In [1]: import numpy as np

In [2]: import numpy.linalg as la

In [3]: np.set_printoptions(precision=1, suppress=True, linewidth=200)

In [4]: mat = np.load("a.npy")

In [5]: mat
Out[5]: 
array([[-6,  0,  0,  0,  0],
       [-8,  0,  0,  0,  0],
       [ 6,  2, -1,  0,  0],
       [ 1,  6, -8, -3,  0],
       [ 0,  2, -1,  5,  3]])

In [6]: round(np.abs(la.eigvals(mat)).max(), 1)
Out[6]: np.float64(6.0)

In [7]: np.sort(np.abs(la.eigvals(mat)))
Out[7]: array([0., 1., 3., 3., 6.])

In [8]: round(la.det(mat), 1)
Out[8]: np.float64(0.0)

In [9]: (mat - mat.T) / 2
Out[9]: 
array([[ 0. ,  4. , -3. , -0.5,  0. ],
       [-4. ,  0. , -1. , -3. , -1. ],
       [ 3. ,  1. ,  0. ,  4. ,  0.5],
       [ 0.5,  3. , -4. ,  0. , -2.5],
       [ 0. ,  1. , -0.5,  2.5,  0. ]])

In [10]: K = np.tril(np.array([[0, 2, -2], [-1, -2, 3], [2, 1, -1]]), -1) + np.eye(3, dtype=int)

In [11]: K
Out[11]: 
array([[ 1,  0,  0],
       [-1,  1,  0],
       [ 2,  1,  1]])

In [12]: # triangular: eigenvalues sit on the diagonal

In [13]: rng = np.random.default_rng(136)

In [14]: labels = rng.permutation(3)

In [15]: labels
Out[15]: array([0, 1, 2])

In [16]: out = K[labels][:, labels]

In [17]: round(float(la.det(out)), 1), round(float(la.det(K[labels])), 1)
Out[17]: (1.0, 1.0)

In [18]: out = la.inv(K)

In [19]: out.round(1) + 0
Out[19]: 
array([[ 1.,  0.,  0.],
       [ 1.,  1.,  0.],
       [-3., -1.,  1.]])

In [20]: np.round(la.inv(out), 1) + 0
Out[20]: 
array([[ 1.,  0.,  0.],
       [-1.,  1.,  0.],
       [ 2.,  1.,  1.]])

In [21]: (np.abs(out) > 1e-9).astype(int)
Out[21]: 
array([[1, 0, 0],
       [1, 1, 0],
       [1, 1, 1]])

In [22]: round(la.det(K) * la.det(out), 1)
Out[22]: np.float64(1.0)

In [23]: out = K + rng.integers(-2, 3, (3, 2)) @ rng.integers(-2, 3, (2, 3))

In [24]: print(out)
[[-1  2 -3]
 [ 3 -3 -6]
 [ 4 -1 -2]]

In [25]: np.round(la.svd(out - K, compute_uv=False), 1) + 0
Out[25]: array([9.2, 4.1, 0. ])

In [26]: np.abs(out - K).sum(axis=1)
Out[26]: array([ 7, 14,  7])

In [27]: out = np.array([[1, 0, 1, 1, 1],
    ...:     [2, 0, 1, 1, 1],
    ...:     [2, 1, 0, 1, 2],
    ...:     [2, 2, 2, 0, 2],
    ...:     [2, 1, 1, 0, 1]])

In [28]: F = np.triu(out, 1)

In [29]: F
Out[29]: 
array([[0, 0, 1, 1, 1],
       [0, 0, 1, 1, 1],
       [0, 0, 0, 1, 2],
       [0, 0, 0, 0, 2],
       [0, 0, 0, 0, 0]])

In [30]: hat = np.triu(np.array([[2, 1, -2], [2, 1, 1], [-2, 2, 3]]), 1) + np.eye(3)

In [31]: out = hat @ K @ la.inv(hat)

In [32]: hat @ K - K @ hat
Out[32]: 
array([[-5., -2.,  0.],
       [ 2.,  2., -2.],
       [ 0., -2.,  3.]])

In [33]: np.trace(out), np.trace(K)
Out[33]: (np.float64(3.0), np.int64(3))

In [34]: np.poly(out)
Out[34]: array([ 1., -3.,  3., -1.])

In [35]: out
Out[35]: 
array([[ -4.,   3., -13.],
       [  1.,   1.,   2.],
       [  2.,  -1.,   6.]])
